% python3 -q
>>> import numpy as np
>>> np.set_printoptions(suppress=True, linewidth=140)
>>> rd = lambda a: np.round(a, 3) + 0
>>> W0 = np.load("dump.npy")
>>> W0
array([[-2.12,  0.02, -1.18, -1.7 ],
       [-2.9 ,  0.12, -0.36, -0.97],
       [ 3.4 ,  0.77,  0.29,  0.86],
       [-1.8 ,  0.05,  0.05, -0.3 ],
       [-5.14, -0.81, -0.51, -1.43],
       [-1.14,  1.  , -1.79, -2.32],
       [ 0.  ,  0.  ,  0.  ,  0.  ],
       [ 2.56, -1.81, -0.31,  0.42],
       [-0.34, -2.25, -0.69, -0.49]])
>>> np.linalg.matrix_rank(W0, rtol=0.1)
np.int64(3)
>>> np.linalg.cond(W0) > 100
np.True_
>>> np.argsort(-np.linalg.norm(W0, axis=0).round(6), kind="stable")[:3]
array([0, 3, 1])
>>> rd(np.linalg.norm(W0, 2) / np.linalg.norm(W0))
np.float64(0.888)
>>> out = np.array([[3, 0], [2, 1], [0, 1], [3, 3]])
>>> np.linalg.matrix_rank(W0 @ out)
np.int64(2)
>>> np.vstack([W0, out.T]).shape
(11, 4)
>>> rd(np.einsum("ij->j", W0))
array([-7.48, -2.91, -4.5 , -5.93])
>>> E = np.array([[1, -1, -2, 3], [-2, -8, 1, -3], [-2, 3, -9, -1], [-3, 1, 1, 3]])
>>> w1 = np.array([[0, 2, 2, 1], [1, 0, 0, 3], [3, 2, 1, 1], [1, 1, 0, 0]])
>>> beta = np.array([3, 1, 3, 0])
>>> hid = np.maximum(E @ w1 + beta, 0)
>>> np.linalg.matrix_rank(hid)
np.int64(2)
>>> (hid > 0).astype(int)
array([[0, 1, 1, 0],
       [0, 0, 0, 0],
       [0, 0, 0, 0],
       [1, 0, 0, 1]])
>>> W2 = np.array([[-2, -3, 0], [2, 2, -2], [3, 1, -1], [2, 3, 2]])
>>> hid @ W2
array([[ 13,   7,  -7],
       [  0,   0,   0],
       [  0,   0,   0],
       [-18, -27,   2]])
>>> (hid @ W2).round(6).argmax(axis=1)
array([0, 0, 0, 2])
>>> w1 @ W2
array([[12,  9, -4],
       [ 4,  6,  6],
       [ 3, -1, -3],
       [ 0, -1, -2]])
>>> F = np.load("m.npy")
>>> F
array([[-2.,  1.,  0.,  0.,  0.],
       [ 0., -2.,  1.,  0.,  0.],
       [ 0.,  0., -2.,  1.,  0.],
       [ 0.,  0.,  0., -2.,  1.],
       [ 0.,  0.,  0.,  0., -2.]])
>>> out = np.array([[-1, -2, -1], [2, -2, 1]])
>>> W2 = np.kron(out, F)
>>> rd(np.linalg.norm(W2, 2)), rd(np.linalg.norm(out, 2) * np.linalg.norm(F, 2))
(np.float64(8.841), np.float64(8.841))
>>> np.linalg.matrix_rank(W2)
np.int64(10)
>>> W2
array([[ 2., -1., -0., -0., -0.,  4., -2., -0., -0., -0.,  2., -1., -0., -0., -0.],
       [-0.,  2., -1., -0., -0., -0.,  4., -2., -0., -0., -0.,  2., -1., -0., -0.],
       [-0., -0.,  2., -1., -0., -0., -0.,  4., -2., -0., -0., -0.,  2., -1., -0.],
       [-0., -0., -0.,  2., -1., -0., -0., -0.,  4., -2., -0., -0., -0.,  2., -1.],
       [-0., -0., -0., -0.,  2., -0., -0., -0., -0.,  4., -0., -0., -0., -0.,  2.],
       [-4.,  2.,  0.,  0.,  0.,  4., -2., -0., -0., -0., -2.,  1.,  0.,  0.,  0.],
       [ 0., -4.,  2.,  0.,  0., -0.,  4., -2., -0., -0.,  0., -2.,  1.,  0.,  0.],
       [ 0.,  0., -4.,  2.,  0., -0., -0.,  4., -2., -0.,  0.,  0., -2.,  1.,  0.],
       [ 0.,  0.,  0., -4.,  2., -0., -0., -0.,  4., -2.,  0.,  0.,  0., -2.,  1.],
       [ 0.,  0.,  0.,  0., -4., -0., -0., -0., -0.,  4.,  0.,  0.,  0.,  0., -2.]])
>>> def softmax(z):
...     e = np.exp(z - z.max(axis=-1, keepdims=True))
...     return e / e.sum(axis=-1, keepdims=True)
... 
>>> rd(softmax(10 * W2[0]))
array([0., 0., 0., 0., 0., 1., 0., 0., 0., 0., 0., 0., 0., 0., 0.])
>>> S = W2 @ W2.T / np.sqrt(15)
>>> rd(softmax(S + np.triu(np.full(S.shape, -np.inf), 1)))
array([[1.   , 0.   , 0.   , 0.   , 0.   , 0.   , 0.   , 0.   , 0.   , 0.   ],
       [0.   , 1.   , 0.   , 0.   , 0.   , 0.   , 0.   , 0.   , 0.   , 0.   ],
       [0.   , 0.   , 1.   , 0.   , 0.   , 0.   , 0.   , 0.   , 0.   , 0.   ],
       [0.   , 0.   , 0.   , 0.999, 0.   , 0.   , 0.   , 0.   , 0.   , 0.   ],
       [0.002, 0.002, 0.002, 0.   , 0.994, 0.   , 0.   , 0.   , 0.   , 0.   ],
       [0.   , 0.   , 0.   , 0.   , 0.   , 1.   , 0.   , 0.   , 0.   , 0.   ],
       [0.   , 0.   , 0.   , 0.   , 0.   , 0.   , 1.   , 0.   , 0.   , 0.   ],
       [0.   , 0.   , 0.   , 0.   , 0.   , 0.   , 0.   , 1.   , 0.   , 0.   ],
       [0.   , 0.   , 0.   , 0.   , 0.   , 0.   , 0.   , 0.   , 1.   , 0.   ],
       [0.   , 0.   , 0.   , 0.   , 0.   , 0.   , 0.   , 0.   , 0.   , 0.999]])
>>> softmax(S).round(6).argmax(axis=1)
array([0, 1, 2, 3, 4, 5, 6, 7, 8, 9])
>>> rd(softmax(S)[0] @ W2)
array([ 1.985, -0.993,  0.   ,  0.   ,  0.   ,  3.989, -1.993,  0.003,  0.002,  0.002,  1.988, -0.994,  0.   ,  0.   ,  0.   ])
>>> U, sv, Vt = np.linalg.svd(E, full_matrices=False)
>>> rd(sv / sv[0])
array([1.   , 0.731, 0.408, 0.325])
>>> rd(U.T @ E @ Vt.T)
array([[10.734,  0.   ,  0.   ,  0.   ],
       [ 0.   ,  7.843,  0.   ,  0.   ],
       [ 0.   ,  0.   ,  4.374,  0.   ],
       [ 0.   ,  0.   ,  0.   ,  3.484]])
>>> rd(U.T @ U)
array([[1., 0., 0., 0.],
       [0., 1., 0., 0.],
       [0., 0., 1., 0.],
       [0., 0., 0., 1.]])
>>> rd(Vt @ Vt.T)
array([[1., 0., 0., 0.],
       [0., 1., 0., 0.],
       [0., 0., 1., 0.],
       [0., 0., 0., 1.]])
>>> U.shape, sv.shape, Vt.shape
((4, 4), (4,), (4, 4))
>>> rng = np.random.default_rng(1288)
>>> z = rng.permutation(5)
>>> z
array([1, 3, 4, 2, 0])
>>> out = F[z][:, z]
>>> rd(np.linalg.det(out)), rd(np.linalg.det(F[z]))
(np.float64(-32.0), np.float64(-32.0))
>>> np.allclose(out, F)
False
>>> rd(np.sort(np.abs(np.linalg.eigvals(out))))
array([2., 2., 2., 2., 2.])
>>> M = np.loadtxt("sample1.csv", delimiter=",")
>>> M
array([[-6.,  0.,  1., -4.],
       [ 0.,  0.,  0.,  0.],
       [-5.,  6., -7.,  0.]])
>>> rd(np.linalg.norm(M, 2) / np.linalg.norm(M))
np.float64(0.851)
>>> np.linalg.lstsq(M[:-1].T, M[-1])[2]
np.int32(1)
>>> rd(M @ np.linalg.pinv(M) @ M)
array([[-6.,  0.,  1., -4.],
       [ 0.,  0.,  0.,  0.],
       [-5.,  6., -7.,  0.]])
>>> rd(np.trace(np.linalg.pinv(M) @ M))
np.float64(2.0)
>>> np.unique(M.round(6), axis=0).shape
(3, 4)
>>> np.abs(np.diag(np.linalg.qr(M)[1])) > 1e-9
array([ True,  True, False])
>>> r = np.linalg.matrix_rank(M)
>>> r
np.int64(2)
>>> ns = np.linalg.svd(M)[2][r:].T
>>> ns.shape
(4, 2)
>>> [int(np.linalg.matrix_rank(M[:, :j + 1])) for j in range(4)]
[1, 2, 2, 2]
>>> U, sv, Vt = np.linalg.svd(M)
>>> np.argmax(sv[:-1] / (sv[1:] + 1e-6)) + 1
np.int64(2)
>>> out = U[:, :2] @ np.diag(sv[:2]) @ Vt[:2]
>>> rd(np.linalg.norm(M - out, 2)), rd(sv[2])
(np.float64(0.0), np.float64(0.0))
>>> np.linalg.matrix_rank(M, rtol=0.05)
np.int64(2)
>>> np.linalg.matrix_rank(out)
np.int64(2)
>>> np.unravel_index(np.abs(M).argmax(), M.shape)
(np.int64(2), np.int64(2))
>>> M.sum(axis=1)
array([-9.,  0., -6.])
>>> M[3]
Traceback (most recent call last):
  File "<python-input-70>", line 1, in <module>
    M[3]
    ~^^^
IndexError: index 3 is out of bounds for axis 0 with size 3
>>> np.diff(M, axis=0)
array([[ 6.,  0., -1.,  4.],
       [-5.,  6., -7.,  0.]])
>>> np.count_nonzero(M)
np.int64(6)
>>> J = np.loadtxt("mat.csv", delimiter=",")
>>> J
array([[  3.545,   8.397,  -1.66 ,   8.971,   2.528,  -6.115,   6.217,   7.097,   2.234,  -6.856],
       [  3.779,   6.573,  -1.319,   9.141,   4.288,  -8.682,   8.059,   6.655,   3.017,  -5.578],
       [  3.315,   4.462,  -5.549,   8.686,   3.166,  -8.422,   7.956,   4.988,   3.701,  -7.967],
       [  1.497,   6.036,  -3.294,   8.293,   3.538, -10.728,   9.999,   6.908,   3.907,  -4.869],
       [  4.33 ,   6.206,  -3.301,   8.15 ,   2.453, -10.303,   8.895,   6.04 ,   2.553,  -5.042],
       [  4.628,   5.163,  -4.668,   9.368,   4.642,  -7.258,   8.144,   5.06 ,   4.857,  -6.1  ],
       [  3.745,   6.047,  -1.972,   8.993,   3.42 ,  -8.147,   8.651,   5.861,   3.895,  -7.379],
       [  2.77 ,   5.373,  -3.058,   9.747,   2.5  ,  -8.933,   7.977,   5.83 ,   2.628,  -6.431],
       [  3.048,   6.647,  -3.14 ,   7.802,   2.104,  -8.46 ,   9.433,   6.188,   3.189,  -4.581],
       [  2.327,   3.772,  -2.901,   8.781,   3.499,  -8.447,   8.746,   4.933,   2.261,  -6.912],
       [  2.111,   6.17 ,  -1.976,   7.338,   3.17 , -11.267,   9.985,   5.988,   3.331,  -4.69 ],
       [  3.091,   6.156,  -2.263,   8.722,   2.264,  -9.686,  10.072,   6.697,   1.963,  -5.395],
       [  2.103,   6.51 ,  -3.191,   7.569,   1.967,  -8.428,   8.059,   6.249,   3.908,  -5.757],
       [  1.945,   5.183,  -3.215,   7.942,   1.911,  -9.847,   7.688,   6.172,   3.441,  -7.678],
       [  2.882,   6.427,  -3.162,   8.473,   3.346,  -8.631,   8.31 ,   4.253,   4.572,  -6.103],
       [  4.041,   6.461,  -0.902,   9.668,   3.006,  -8.148,   9.197,   7.325,   2.203,  -6.112],
       [  3.411,   5.958,  -3.146,   8.574,   4.294,  -9.096,   7.801,   6.669,   2.24 ,  -6.321],
       [  2.687,   4.786,  -3.622,   6.3  ,   2.65 , -10.352,   9.367,   6.844,   2.764,  -5.238],
       [  3.006,   7.491,  -2.327,   7.999,   2.246,  -9.816,   8.215,   6.248,   3.993,  -5.239],
       [  3.347,   7.394,  -3.417,   7.963,   3.355,  -7.848,   7.638,   5.516,   2.38 ,  -6.512],
       [  2.764,   5.114,  -3.416,   8.635,   2.244,  -9.331,   9.013,   4.384,   2.11 ,  -6.226],
       [  3.994,   7.012,  -3.128,   9.396,   2.993, -10.402,  10.009,   6.159,   3.508,  -5.42 ],
       [  2.92 ,   6.285,  -4.596,   9.734,   3.708,  -9.391,   9.614,   6.205,   0.675,  -4.302],
       [  3.27 ,   6.708,  -3.409,   9.009,   3.177,  -7.471,   9.508,   7.053,   2.459,  -6.001],
       [  2.14 ,   7.058,  -3.167,  10.172,   2.749,  -9.01 ,   9.119,   8.723,   2.518,  -6.791],
       [  4.252,   6.797,  -3.242,   9.137,   1.974,  -7.931,  11.842,   6.144,   2.917,  -5.479],
       [  2.89 ,   6.79 ,  -2.716,   8.889,   3.174, -11.132,   8.004,   7.829,   3.234,  -6.623],
       [  4.376,   6.156,  -3.214,   9.994,   2.492,  -9.273,   9.027,   5.152,   0.511,  -7.689],
       [  3.135,   7.172,  -2.834,   9.4  ,   1.884,  -8.552,   8.736,   7.032,   2.893,  -7.296],
       [  2.824,   4.76 ,  -2.912,   9.593,  -0.496,  -9.734,   8.257,   4.94 ,   4.35 ,  -5.974],
       [  1.968,   5.962,  -2.563,   6.888,   3.392,  -8.938,   9.308,   6.497,   1.41 ,  -6.392],
       [  2.142,   8.152,  -3.297,  10.758,   3.313,  -7.229,  10.128,   4.945,   2.865,  -5.652],
       [  4.369,   7.126,  -3.596,   7.783,   5.22 ,  -8.976,  10.691,   5.587,   2.788,  -4.88 ],
       [  2.158,   6.635,  -3.507,   7.482,   4.601,  -8.132,   8.37 ,   5.459,   1.667,  -6.482],
       [  2.261,   5.877,  -2.42 ,   9.049,   3.075,  -9.643,   8.92 ,   7.095,   3.795,  -7.001],
       [  5.054,   7.561,  -2.312,   8.497,   2.973,  -9.649,   7.889,   6.274,   3.395,  -4.428],
       [  3.132,   5.831,  -3.307,   8.661,   1.413, -10.251,  10.125,   5.114,   4.521,  -6.802],
       [  4.733,   5.329,  -4.393,  10.577,   3.42 ,  -8.903,   8.28 ,   5.622,   2.346,  -5.232],
       [  3.113,   4.927,  -3.295,   8.658,   3.199,  -8.767,  10.021,   6.131,   2.838,  -4.202],
       [  3.946,   6.964,  -3.036,   9.828,   1.856,  -8.668,   9.918,   6.666,   3.398,  -6.919]])
>>> D = np.linalg.norm(J[:, None] - J[None], axis=-1)
>>> np.unravel_index(D.round(6).argmax(), D.shape)
(np.int64(0), np.int64(10))
>>> np.flatnonzero(D[22] < D.mean() / 2)
array([22])
>>> D[22].round(6).argsort(kind="stable")[:4]
array([22, 38, 37, 11])
>>> rd(D[:5, :5])
array([[0.   , 4.364, 6.88 , 7.502, 6.165],
       [4.364, 0.   , 5.75 , 4.471, 3.595],
       [6.88 , 5.75 , 0.   , 5.829, 5.032],
       [7.502, 4.471, 5.829, 0.   , 3.643],
       [6.165, 3.595, 5.032, 3.643, 0.   ]])
>>> np.linalg.matrix_rank(D ** 2)
np.int64(12)
